$ ipython --no-banner

In [1]: import numpy as np

In [2]: from numpy import linalg as LA

In [3]: np.set_printoptions(precision=2, suppress=True, linewidth=120)

In [4]: def tidy(a):
   ...:     return np.round(a, 2) + 0
   ...: 

In [5]: mat = np.load("data.npy")

In [6]: mat
Out[6]: 
array([[-3., -2., -2.,  4.,  0.],
       [-5., -1.,  5., -4.,  0.],
       [ 0.,  4.,  0., -5.,  0.],
       [ 1., -2.,  3.,  0.,  0.],
       [ 0.,  0.,  0.,  0., -2.]])

In [7]: # 2 groups of indices that never mix

In [8]: LA.matrix_rank(mat, rtol=0.1)
Out[8]: np.int64(4)

In [9]: tidy(LA.norm(mat, 2) / LA.norm(mat))
Out[9]: np.float64(0.73)

In [10]: LA.cond(mat) > 100
Out[10]: np.True_

In [11]: np.argsort(-LA.norm(mat, axis=0).round(6), kind="stable")[:3]
Out[11]: array([3, 2, 0])

In [12]: vec = np.array([-9, 8, 7, 3, -8])

In [13]: y = mat @ vec

In [14]: c, lr = np.zeros(5), 1 / LA.norm(mat, 2) ** 2

In [15]: for i in range(30):
    ...:     c -= lr * mat.T @ (mat @ c - y)
    ...:     if i % 5 == 0: print(i, round(LA.norm(mat @ c - y), 2))
    ...: 
0 27.26
5 13.07
10 9.54
15 7.43
20 5.84
25 4.61

In [16]: tidy(LA.cond(mat))
Out[16]: np.float64(156.18)

In [17]: tidy(c)
Out[17]: array([-8.18,  0.41,  1.53, -3.  , -6.12])

In [18]: U, sv, Vh = LA.svd(mat, full_matrices=False)

In [19]: (sv > 1e-8).sum()
Out[19]: np.int64(5)

In [20]: tidy(sv)
Out[20]: array([9.21, 7.13, 4.39, 2.  , 0.06])

In [21]: tidy(np.sqrt((sv ** 2).sum())), tidy(LA.norm(mat))
Out[21]: (np.float64(12.61), np.float64(12.61))

In [22]: tidy(Vh @ Vh.T)
Out[22]: 
array([[1., 0., 0., 0., 0.],
       [0., 1., 0., 0., 0.],
       [0., 0., 1., 0., 0.],
       [0., 0., 0., 1., 0.],
       [0., 0., 0., 0., 1.]])

In [23]: A = np.array([[0, 0, 0, 1, 0],
    ...:     [1, 0, 0, 0, 0],
    ...:     [0, 0, 0, 0, 1],
    ...:     [0, 1, 0, 0, 0],
    ...:     [0, 0, 1, 0, 0]])

In [24]: A2 = np.array([[-3, -3], [0, 1], [2, -1], [-3, 1], [-1, 0]])

In [25]: LA.matrix_rank(A @ A2)
Out[25]: np.int64(2)

In [26]: np.einsum("ij,ij->i", A, A)
Out[26]: array([1, 1, 1, 1, 1])

In [27]: LA.matrix_rank(np.vstack([A, A2.T]))
Out[27]: np.int64(5)
